$ ipython --no-banner

In [1]: import numpy as np

In [2]: from numpy import linalg as LA

In [3]: np.set_printoptions(suppress=True, linewidth=120)

In [4]: arr = np.loadtxt("layer15.csv", delimiter=",")

In [5]: print(arr)
[[0. 0. 2.]
 [0. 0. 0.]
 [2. 0. 0.]]

In [6]: # rank 2

In [7]: rng = np.random.default_rng(722)

In [8]: labels = rng.permutation(3)

In [9]: print(labels)
[0 2 1]

In [10]: B = arr[labels][:, labels]

In [11]: print(np.round(np.sort(np.abs(LA.eigvals(B))), 1))
[0. 2. 2.]

In [12]: print(np.diag(B))
[0. 0. 0.]

In [13]: w, vecs = LA.eigh(arr)

In [14]: print(np.round(LA.eigvalsh(arr @ arr), 1))
[0. 4. 4.]

In [15]: print(w)
[-2.  0.  2.]

In [16]: print(np.abs(vecs[:, -1]).round(6).argmax())
0

In [17]: print(np.round(vecs @ np.diag(w) @ vecs.T, 1) + 0)
[[0. 0. 2.]
 [0. 0. 0.]
 [2. 0. 0.]]

In [18]: print(np.round(vecs.T @ arr @ vecs, 1) + 0)
[[-2.  0.  0.]
 [ 0.  0.  0.]
 [ 0.  0.  2.]]

In [19]: print((w > 1e-8).sum(), (w < -1e-8).sum())
1 1

In [20]: print(w.sum(), np.trace(arr))
0.0 0.0

In [21]: print(np.unique(w.round(6) + 0, return_counts=True)[1])
[1 1 1]

In [22]: print([round(float(x), 1) for x in LA.svd(arr, compute_uv=False)[:3]])
[2.0, 2.0, 0.0]

In [23]: rank = LA.matrix_rank(arr)

In [24]: print(rank)
2

In [25]: N = LA.svd(arr)[2][rank:].T

In [26]: print(N @ N.T)
[[0. 0. 0.]
 [0. 1. 0.]
 [0. 0. 0.]]

In [27]: print(arr @ N)
[[0.]
 [0.]
 [0.]]

In [28]: print(np.allclose(arr @ N, 0))
True

In [29]: print([int(LA.matrix_rank(arr[:, :j + 1])) for j in range(3)])
[1, 1, 2]

In [30]: print([int(LA.matrix_rank(arr[:i])) for i in range(1, len(arr) + 1)])
[1, 1, 2]

In [31]: print([int(LA.matrix_rank(np.delete(arr, i, axis=0))) for i in range(3)])
[1, 2, 1]

In [32]: W0 = np.load("arr.npy")

In [33]: print(W0)
[[ 1  0 -8  3]
 [ 3  3 -2 -7]
 [ 3  3 -2 -7]]

In [34]: B = np.array([[1, -3, -3], [3, -2, 3]])

In [35]: cent = np.kron(B, W0)

In [36]: print(LA.matrix_rank(cent))
4

In [37]: print(cent.shape)
(6, 12)

In [38]: U, sv, vt = LA.svd(W0)

In [39]: print(sv.round(1) + 0)
[11.9  8.6  0. ]

In [40]: B = U[:, :2] @ np.diag(sv[:2]) @ vt[:2]

In [41]: print(LA.matrix_rank(W0, rtol=0.05))
2

In [42]: print(LA.matrix_rank(B))
2

In [43]: print(LA.cond(W0) > 100)
True

In [44]: print([round(float(x), 1) for x in LA.svd(W0, compute_uv=False)[:3]])
[11.9, 8.6, 0.0]

In [45]: print(np.round(LA.svd(W0, compute_uv=False), 1) + 0)
[11.9  8.6  0. ]

In [46]: B = W0 + rng.integers(-2, 3, (3, 2)) @ rng.integers(-2, 3, (2, 4))

In [47]: print(B)
[[ 1 -6 -8  3]
 [ 3  2 -4 -7]
 [ 3  1 -6 -7]]

In [48]: print(B - W0)
[[ 0 -6  0  0]
 [ 0 -1 -2  0]
 [ 0 -2 -4  0]]

In [49]: print(np.round(LA.svd(B - W0, compute_uv=False), 1))
[6.7 4.  0. ]

In [50]: print(np.abs(B - W0).sum(axis=1))
[6 3 6]

In [51]: print(LA.matrix_rank(B - W0, tol=1e-8))
2

In [52]: E = np.load("x.npy")

In [53]: print(E)
[[-1.  2.]
 [-4.  5.]]

In [54]: Q, vecs = LA.qr(E[:, :1])[0], LA.qr(E[:, 1:])[0]

In [55]: sv = LA.svd(Q.T @ vecs, compute_uv=False)

In [56]: print(sv.round(1))
[1.]

In [57]: print(np.round(np.degrees(np.arccos(sv.clip(0, 1))), 1))
[7.8]

In [58]: Q = E.astype(float).copy()

In [59]: for j in range(2):
    ...:     Q[:, j] -= Q[:, :j] @ (Q[:, :j].T @ Q[:, j])
    ...:     Q[:, j] /= LA.norm(Q[:, j])
    ...: 

In [60]: print(np.round(Q.T @ E, 1) + 0)
[[ 4.1 -5.3]
 [ 0.   0.7]]

In [61]: mat = np.load("a.npy")

In [62]: print(mat)
[[ 2  1  0 -1]
 [ 2 -1 -2  2]
 [10 -3 -8  7]]

In [63]: rank = LA.matrix_rank(mat)

In [64]: print(rank)
2

In [65]: N = LA.svd(mat)[2][rank:].T

In [66]: print([int(LA.matrix_rank(np.delete(mat, i, axis=0))) for i in range(3)])
[2, 2, 2]

In [67]: print(N.shape)
(4, 2)

In [68]: print(np.allclose(mat @ N, 0))
True

In [69]: print([int(LA.matrix_rank(mat[:i])) for i in range(1, len(mat) + 1)])
[1, 2, 2]

In [70]: print([int(LA.matrix_rank(mat[:, :j + 1])) for j in range(4)])
[1, 2, 2, 2]

In [71]: print(np.round(mat @ N, 1) + 0)
[[0. 0.]
 [0. 0.]
 [0. 0.]]
